% python3 -q
>>> import numpy as np
>>> np.set_printoptions(precision=4, suppress=True, linewidth=140, legacy="1.25")
>>> out = np.array([[-1, -2], [1, 0]])
>>> data = np.tile(out, (2, 2))
>>> data
array([[-1, -2, -1, -2],
       [ 1,  0,  1,  0],
       [-1, -2, -1, -2],
       [ 1,  0,  1,  0]])
>>> def softmax(z):
...     e = np.exp(z - z.max(axis=-1, keepdims=True))
...     return e / e.sum(axis=-1, keepdims=True)
... 
>>> np.round(softmax(10 * data[1]), 4) + 0
array([0.5, 0. , 0.5, 0. ])
>>> softmax(data[1] + 3)
array([0.3655, 0.1345, 0.3655, 0.1345])
>>> softmax(data[1])
array([0.3655, 0.1345, 0.3655, 0.1345])
>>> softmax(data).sum(axis=1)
array([1., 1., 1., 1.])
>>> att = data @ data.T / np.sqrt(4)
>>> softmax(att + np.triu(np.full(att.shape, -np.inf), 1))
array([[1.    , 0.    , 0.    , 0.    ],
       [0.1192, 0.8808, 0.    , 0.    ],
       [0.4994, 0.0012, 0.4994, 0.    ],
       [0.0596, 0.4404, 0.0596, 0.4404]])
>>> softmax(att)[1] @ data
array([ 0.7616, -0.2384,  0.7616, -0.2384])
>>> np.allclose(data @ data.T, data.T @ data)
False
>>> round(np.linalg.det(data), 4)
0.0
>>> (data - data.T) / 2
array([[ 0. , -1.5,  0. , -1.5],
       [ 1.5,  0. ,  1.5,  0. ],
       [ 0. , -1.5,  0. , -1.5],
       [ 1.5,  0. ,  1.5,  0. ]])
>>> np.allclose(data, data.T)
False
>>> mat = np.loadtxt("case9.csv", delimiter=",")
>>> mat
array([[ 1.,  2.,  0.,  2.],
       [ 4.,  5.,  1.,  3.],
       [ 6.,  6.,  2.,  3.],
       [ 8.,  7.,  4.,  5.],
       [10., 10.,  7.,  6.],
       [10., 11.,  7.,  9.],
       [11., 13.,  9., 12.],
       [11., 15.,  9., 14.],
       [14., 18.,  9., 14.],
       [14., 21., 12., 15.],
       [14., 21., 14., 18.],
       [15., 23., 17., 19.],
       [18., 25., 18., 21.],
       [19., 25., 21., 23.],
       [19., 28., 23., 25.],
       [21., 29., 24., 27.],
       [21., 31., 27., 30.],
       [21., 33., 27., 33.],
       [21., 36., 28., 34.],
       [22., 38., 29., 34.],
       [22., 40., 29., 35.],
       [22., 42., 32., 37.],
       [24., 44., 34., 38.]])
>>> D = np.linalg.norm(mat[:, None] - mat[None], axis=-1)
>>> D.shape
(23, 23)
>>> (D + 1e9 * np.eye(23)).round(6).argmin(axis=1)
array([ 1,  2,  1,  2,  5,  4,  7,  6,  7, 10,  9, 10, 13, 12, 15, 14, 17, 18, 19, 20, 19, 22, 21])
>>> D[16].round(6).argsort(kind="stable")[:4]
array([16, 17, 15, 18])
>>> np.linalg.matrix_rank(D ** 2)
6
